% python3 -q
>>> import numpy as np
>>> from numpy import linalg as LA
>>> np.set_printoptions(precision=2, suppress=True, linewidth=140, floatmode="fixed")
>>> def rd(a):
...     return np.round(a, 2) + 0
... 
>>> mat = np.array([[0, 0, 0, 0, 0],
...     [0, 2, 0, 0, 0],
...     [0, 0, 0, 0, 0],
...     [0, 0, 0, -1, 0],
...     [0, 0, 0, 0, 0]])
>>> # columns 0 and 2 are equal
>>> (LA.matrix_power((mat != 0) + (mat.T != 0) + np.eye(5), 5) > 0).astype(int)
array([[1, 0, 0, 0, 0],
       [0, 1, 0, 0, 0],
       [0, 0, 1, 0, 0],
       [0, 0, 0, 1, 0],
       [0, 0, 0, 0, 1]])
>>> rng = np.random.default_rng(80)
>>> idx = rng.permutation(5)
>>> idx
array([1, 4, 0, 2, 3])
>>> M2 = mat[idx][:, idx]
>>> M2
array([[ 2,  0,  0,  0,  0],
       [ 0,  0,  0,  0,  0],
       [ 0,  0,  0,  0,  0],
       [ 0,  0,  0,  0,  0],
       [ 0,  0,  0,  0, -1]])
>>> np.diag(M2)
array([ 2,  0,  0,  0, -1])
>>> rd(np.sort(np.abs(LA.eigvals(M2))))
array([0.00, 0.00, 0.00, 1.00, 2.00])
>>> r0 = np.array([-1, 3, -2, 3, -2, 1, -3, -2, -1])
>>> v = np.array([-1, 3, -2, 1, 3, 1, -3, 3])
>>> arr = r0[:, None] + v[None, :]
>>> arr
array([[-2,  2, -3,  0,  2,  0, -4,  2],
       [ 2,  6,  1,  4,  6,  4,  0,  6],
       [-3,  1, -4, -1,  1, -1, -5,  1],
       [ 2,  6,  1,  4,  6,  4,  0,  6],
       [-3,  1, -4, -1,  1, -1, -5,  1],
       [ 0,  4, -1,  2,  4,  2, -2,  4],
       [-4,  0, -5, -2,  0, -2, -6,  0],
       [-3,  1, -4, -1,  1, -1, -5,  1],
       [-2,  2, -3,  0,  2,  0, -4,  2]])
>>> Uu, s, Vh = LA.svd(arr)
>>> V = Vh[:(s > 1e-8).sum()]
>>> vec = arr[8] + -2 * arr[3] + rng.integers(2) * np.eye(8)[6]
>>> vec
array([ -6.00, -10.00,  -5.00,  -8.00, -10.00,  -8.00,  -3.00, -10.00])
>>> rd(V.T @ V)
array([[ 0.19,  0.03,  0.23,  0.11,  0.03,  0.11,  0.27,  0.03],
       [ 0.03,  0.27, -0.03,  0.15,  0.27,  0.15, -0.09,  0.27],
       [ 0.23, -0.03,  0.30,  0.10, -0.03,  0.10,  0.36, -0.03],
       [ 0.11,  0.15,  0.10,  0.13,  0.15,  0.13,  0.09,  0.15],
       [ 0.03,  0.27, -0.03,  0.15,  0.27,  0.15, -0.09,  0.27],
       [ 0.11,  0.15,  0.10,  0.13,  0.15,  0.13,  0.09,  0.15],
       [ 0.27, -0.09,  0.36,  0.09, -0.09,  0.09,  0.45, -0.09],
       [ 0.03,  0.27, -0.03,  0.15,  0.27,  0.15, -0.09,  0.27]])
>>> np.allclose(V.T @ V @ vec, vec)
False
>>> np.argsort(-LA.norm(arr, axis=0).round(6), kind="stable")[:3]
array([6, 1, 4])
>>> LA.cond(arr) > 100
np.True_
>>> feats = np.loadtxt("x.csv", delimiter=",")
>>> rd(feats)
array([[0.33, 0.25, 0.17, 0.25],
       [0.25, 0.17, 0.42, 0.17],
       [0.00, 0.62, 0.12, 0.25],
       [0.00, 0.33, 0.11, 0.56]])
>>> # row-stochastic, so 1 is an eigenvalue
>>> feats @ np.ones(4)
array([1.00, 1.00, 1.00, 1.00])
>>> rd(LA.matrix_power(feats, 100))
array([[0.12, 0.33, 0.22, 0.32],
       [0.12, 0.33, 0.22, 0.32],
       [0.12, 0.33, 0.22, 0.32],
       [0.12, 0.33, 0.22, 0.32]])
>>> rd(LA.matrix_power(feats, 2))
array([[0.17, 0.31, 0.21, 0.31],
       [0.12, 0.41, 0.18, 0.29],
       [0.16, 0.27, 0.30, 0.27],
       [0.08, 0.31, 0.21, 0.39]])
>>> rd(feats.sum(axis=1))
array([1.00, 1.00, 1.00, 1.00])
>>> rd(np.sort(np.abs(LA.eigvals(feats)))[::-1])
array([1.00, 0.36, 0.29, 0.25])
>>> pr = np.eye(4)[2]
>>> for _ in range(6):
...     pr = pr @ feats
...     print(pr.round(2))
... 
[0.00 0.62 0.12 0.25]
[0.16 0.27 0.30 0.27]
[0.12 0.36 0.21 0.31]
[0.13 0.32 0.23 0.31]
[0.12 0.34 0.22 0.32]
[0.13 0.33 0.22 0.32]
>>> O, Rm = LA.qr(feats)
>>> rd(O.T @ O)
array([[1.00, 0.00, 0.00, 0.00],
       [0.00, 1.00, 0.00, 0.00],
       [0.00, 0.00, 1.00, 0.00],
       [0.00, 0.00, 0.00, 1.00]])
>>> rd(Rm)
array([[-0.42, -0.30, -0.38, -0.30],
       [ 0.00,  0.71,  0.16,  0.48],
       [ 0.00,  0.00, -0.24, -0.06],
       [ 0.00,  0.00,  0.00,  0.37]])
>>> rd(np.abs(np.diag(Rm)))
array([0.42, 0.71, 0.24, 0.37])
>>> M = np.load("sample18.npy")
>>> M
array([[ 8,  7,  0, 13,  0,  3],
       [ 1, 15,  0, 10,  0,  0],
       [ 0,  9,  0, 17,  1,  0],
       [ 0, 11,  0,  7,  1,  0],
       [ 0, 19,  0,  8,  4,  0],
       [ 5,  0,  0, 16,  0,  0],
       [ 2,  3,  0,  9,  0,  0],
       [ 0, 17,  0,  6,  0,  0],
       [ 0, 17,  0, 11,  0,  0],
       [ 0,  7,  0, 19,  4,  0],
       [ 0, 17,  0, 11,  0,  0],
       [ 0, 25,  0, 11,  0,  0],
       [ 0, 11,  0,  4,  0,  0],
       [ 5,  7,  0, 16,  0,  0],
       [ 0, 31,  0, 13,  0,  0],
       [ 0, 13,  0, 15,  3,  0],
       [ 0, 25,  0, 14,  8,  0],
       [ 0, 15,  0, 16,  5,  0],
       [ 7,  0,  0, 14,  0,  0],
       [ 1, 11,  0, 20,  0,  0],
       [ 9,  0,  0, 12,  0,  0],
       [ 0, 19,  0,  9,  8,  0],
       [ 8,  0,  0, 13,  0,  0],
       [ 7,  1,  0, 10,  0,  0],
       [ 5,  9,  0, 12,  0,  0],
       [ 2, 19,  0,  5,  0,  4],
       [ 0,  9,  0, 11,  5,  0],
       [ 4,  0,  0,  9,  0,  0],
       [ 6,  9,  0, 15,  0,  0],
       [ 8,  7,  0, 11,  0,  4],
       [ 0, 19,  0, 17,  0,  0],
       [ 7,  7,  0, 12,  0,  2],
       [ 2, 15,  0,  9,  0,  0],
       [ 0, 21,  0, 10,  0,  0],
       [ 0,  7,  0, 19,  4,  0],
       [ 6,  0,  0, 15,  0,  0]])
>>> # row 10 repeats row 8
>>> Uu, s, Vh = LA.svd(M)
>>> V = Vh[:(s > 1e-8).sum()]
>>> vec = M[17] + -3 * M[4] + rng.integers(2) * np.eye(6)[0]
>>> vec
array([  0.00, -42.00,   0.00,  -8.00,  -7.00,   0.00])
>>> rd(LA.norm(vec - V.T @ V @ vec))
np.float64(0.0)
>>> rd(np.diag(V.T @ V))
array([1.00, 1.00, 0.00, 1.00, 1.00, 1.00])
>>> rd(V.T @ V)
array([[1.00, 0.00, 0.00, 0.00, 0.00, 0.00],
       [0.00, 1.00, 0.00, 0.00, 0.00, 0.00],
       [0.00, 0.00, 0.00, 0.00, 0.00, 0.00],
       [0.00, 0.00, 0.00, 1.00, 0.00, 0.00],
       [0.00, 0.00, 0.00, 0.00, 1.00, 0.00],
       [0.00, 0.00, 0.00, 0.00, 0.00, 1.00]])
>>> LA.matrix_rank(np.vstack([M, vec]))
np.int64(5)
>>> np.allclose(M[:-1].T @ LA.lstsq(M[:-1].T, M[-1])[0], M[-1])
True
>>> t = np.radians(15)
>>> Rm = np.eye(6)
>>> Rm[3, 3] = Rm[0, 0] = np.cos(t)
>>> Rm[3, 0], Rm[0, 3] = -np.sin(t), np.sin(t)
>>> rd(Rm)
array([[ 0.97,  0.00,  0.00,  0.26,  0.00,  0.00],
       [ 0.00,  1.00,  0.00,  0.00,  0.00,  0.00],
       [ 0.00,  0.00,  1.00,  0.00,  0.00,  0.00],
       [-0.26,  0.00,  0.00,  0.97,  0.00,  0.00],
       [ 0.00,  0.00,  0.00,  0.00,  1.00,  0.00],
       [ 0.00,  0.00,  0.00,  0.00,  0.00,  1.00]])
>>> M2 = M @ Rm.T
>>> np.allclose(M @ M.T, M2 @ M2.T)
True
>>> rd(LA.svd(M, compute_uv=False)), rd(LA.svd(M2, compute_uv=False))
(array([105.97,  43.54,  17.13,  11.14,   5.22,   0.00]), array([105.97,  43.54,  17.13,  11.14,   5.22,   0.00]))
>>> np.allclose(LA.norm(M, axis=1), LA.norm(M2, axis=1))
True
>>> M2 = np.array([[5, 5, 0, 4, -1, -5, 0, 1],
...     [0, 5, -1, -1, 1, 4, 4, 2],
...     [2, 3, -4, 5, 4, 3, 4, -1],
...     [-3, -2, 4, 0, -3, 5, 5, -5],
...     [0, 5, -4, -4, -3, 0, -3, -4],
...     [-3, 4, 1, 2, -4, 1, -1, 4],
...     [-5, 3, 5, 5, -3, -1, -4, 3],
...     [1, 2, 2, -2, -2, 4, 1, 2]])
>>> X = np.tril(M2)
>>> X
array([[ 5,  0,  0,  0,  0,  0,  0,  0],
       [ 0,  5,  0,  0,  0,  0,  0,  0],
       [ 2,  3, -4,  0,  0,  0,  0,  0],
       [-3, -2,  4,  0,  0,  0,  0,  0],
       [ 0,  5, -4, -4, -3,  0,  0,  0],
       [-3,  4,  1,  2, -4,  1,  0,  0],
       [-5,  3,  5,  5, -3, -1, -4,  0],
       [ 1,  2,  2, -2, -2,  4,  1,  2]])
>>> # looks like rank 7
>>> M2 = np.array([[2, 4, 0],
...     [3, 1, 5],
...     [4, 4, 2],
...     [4, 0, 2],
...     [1, 2, 3],
...     [0, 2, 4],
...     [2, 3, 1],
...     [5, 5, 4]])
>>> np.einsum("ij->j", X)
array([ -3,  20,   4,   1, -12,   4,  -3,   2])
>>> LA.matrix_rank(np.vstack([X, M2.T]))
np.int64(8)
>>> np.einsum("ij,ij->i", X, X)
array([ 25,  25,  29,  29,  66,  47, 110,  38])
>>> rk = LA.matrix_rank(X)
>>> rk
np.int64(7)
>>> N = LA.svd(X)[2][rk:].T
>>> [int(LA.matrix_rank(X[:i])) for i in range(1, len(X) + 1)]
[1, 2, 3, 3, 4, 5, 6, 7]
>>> rd(N[:, 0] / N[np.abs(N[:, 0]).round(6).argmax(), 0])
array([ 0.00,  0.00,  0.00,  0.08, -0.11, -0.60,  0.33,  1.00])
>>> LA.matrix_rank(X.T @ X), LA.matrix_rank(X @ X.T)
(np.int64(7), np.int64(7))
>>> Uu, s, Vh = LA.svd(X)
>>> V = Vh[:(s > 1e-8).sum()]
>>> vec = X[7] + 2 * X[3] + rng.integers(2) * np.eye(8)[6]
>>> vec
array([-5.00, -2.00, 10.00, -2.00, -2.00,  4.00,  1.00,  2.00])
>>> rd(V.T @ V)
array([[ 1.00,  0.00,  0.00,  0.00,  0.00,  0.00,  0.00,  0.00],
       [ 0.00,  1.00,  0.00,  0.00,  0.00,  0.00,  0.00,  0.00],
       [ 0.00,  0.00,  1.00,  0.00,  0.00,  0.00,  0.00,  0.00],
       [ 0.00,  0.00,  0.00,  1.00,  0.01,  0.03, -0.02, -0.05],
       [ 0.00,  0.00,  0.00,  0.01,  0.99, -0.04,  0.02,  0.07],
       [ 0.00,  0.00,  0.00,  0.03, -0.04,  0.76,  0.13,  0.40],
       [ 0.00,  0.00,  0.00, -0.02,  0.02,  0.13,  0.93, -0.22],
       [ 0.00,  0.00,  0.00, -0.05,  0.07,  0.40, -0.22,  0.33]])
>>> LA.matrix_rank(np.vstack([X, vec]))
np.int64(7)
>>> np.allclose(V.T @ V @ vec, vec)
True
>>> rd(LA.norm(vec - V.T @ V @ vec))
np.float64(0.0)
>>> m1 = np.loadtxt("mat.csv", delimiter=",")
>>> rd(m1)
array([[-0.49, -0.54, -0.68],
       [-0.62, -0.34,  0.71],
       [-0.62,  0.77, -0.17]])
>>> rd(np.sort(np.abs(LA.eigvals(m1))))
array([1.00, 1.00, 1.00])
>>> rd((m1 - m1.T) / 2)
array([[ 0.00,  0.04, -0.03],
       [-0.04,  0.00, -0.03],
       [ 0.03,  0.03,  0.00]])
>>> rd((m1 + m1.T) / 2)
array([[-0.49, -0.58, -0.65],
       [-0.58, -0.34,  0.74],
       [-0.65,  0.74, -0.17]])
>>> np.allclose(m1 @ m1.T, m1.T @ m1)
True
>>> rd(m1 @ m1)
array([[ 1.00, -0.08,  0.06],
       [ 0.07,  1.00,  0.06],
       [-0.07, -0.06,  1.00]])
>>> vec = np.array([1, 0, 1])
>>> rd(LA.det(m1))
np.float64(1.0)
>>> rd(np.abs(LA.eigvals(m1)))
array([1.00, 1.00, 1.00])
>>> rd(LA.norm(m1, axis=0))
array([1.00, 1.00, 1.00])
>>> rd(LA.svd(m1, compute_uv=False))
array([1.00, 1.00, 1.00])
>>> rd(m1.T @ m1)
array([[1.00, 0.00, 0.00],
       [0.00, 1.00, 0.00],
       [0.00, 0.00, 1.00]])
>>> rd(LA.pinv(m1))
array([[-0.49, -0.62, -0.62],
       [-0.54, -0.34,  0.77],
       [-0.68,  0.71, -0.17]])
>>> idx = rng.permutation(3)
>>> M2 = m1[:, idx] * rng.choice([-1, 1], 3)
>>> rd(M2)
array([[-0.68, -0.54,  0.49],
       [ 0.71, -0.34,  0.62],
       [-0.17,  0.77,  0.62]])
>>> Uu, _, Vh = LA.svd(m1.T @ M2)
>>> rd(Uu @ Vh)
array([[ 0.00,  0.00, -1.00],
       [ 0.00,  1.00,  0.00],
       [ 1.00,  0.00,  0.00]])
>>> idx
array([2, 1, 0])
>>> A = np.loadtxt("a.csv", delimiter=",")
>>> A
array([[1.00, 3.00, 3.00, 1.00],
       [2.00, 4.00, 4.00, 2.00],
       [1.00, 3.00, 3.00, 1.00],
       [3.00, 5.00, 5.00, 3.00]])
>>> Uu, s, Vh = LA.svd(A, full_matrices=False)
>>> rd(Vh @ Vh.T)
array([[1.00, 0.00, 0.00, 0.00],
       [0.00, 1.00, 0.00, 0.00],
       [0.00, 0.00, 1.00, 0.00],
       [0.00, 0.00, 0.00, 1.00]])
>>> Uu.shape, s.shape, Vh.shape
((4, 4), (4,), (4, 4))
>>> rd(np.cumsum(s ** 2) / np.sum(s ** 2))
array([0.99, 1.00, 1.00, 1.00])
>>> rd(np.sqrt((s ** 2).sum())), rd(LA.norm(A))
(np.float64(12.17), np.float64(12.17))
>>> rd(Uu.T @ Uu)
array([[1.00, 0.00, 0.00, 0.00],
       [0.00, 1.00, 0.00, 0.00],
       [0.00, 0.00, 1.00, 0.00],
       [0.00, 0.00, 0.00, 1.00]])
>>> A @ A
array([[13.00, 29.00, 29.00, 13.00],
       [20.00, 44.00, 44.00, 20.00],
       [13.00, 29.00, 29.00, 13.00],
       [27.00, 59.00, 59.00, 27.00]])
>>> rd(LA.det(A))
np.float64(0.0)
>>> rd(np.sort(np.abs(LA.eigvals(A))))
array([ 0.00,  0.00,  0.38, 10.62])
>>> rd(np.abs(LA.eigvals(A)).max())
np.float64(10.62)
>>> np.einsum("ij,ji->", A, A)
np.float64(113.0)
>>> rd(np.poly(A))
array([  1.00, -11.00,   4.00,   0.00,   0.00])
>>> rd(LA.det(2 * A)), rd(LA.det(A))
(np.float64(0.0), np.float64(0.0))
>>> np.einsum("ii->", A)
np.float64(11.0)
>>> rd(LA.det(A.T))
np.float64(0.0)
>>> rd(LA.eigvals(A))
array([10.62,  0.38,  0.00,  0.00])
>>> rd(LA.norm(A[2] - A[3]))
np.float64(4.0)
>>> rd(LA.norm(A[2], 1)), rd(LA.norm(A[2], np.inf))
(np.float64(8.0), np.float64(3.0))
>>> rd(LA.norm(A, axis=0))
array([3.87, 7.68, 7.68, 3.87])
>>> rd(LA.norm(A) ** 2 / LA.norm(A, 2) ** 2)
np.float64(1.01)
>>> rd(LA.norm(A, 2))
np.float64(12.12)
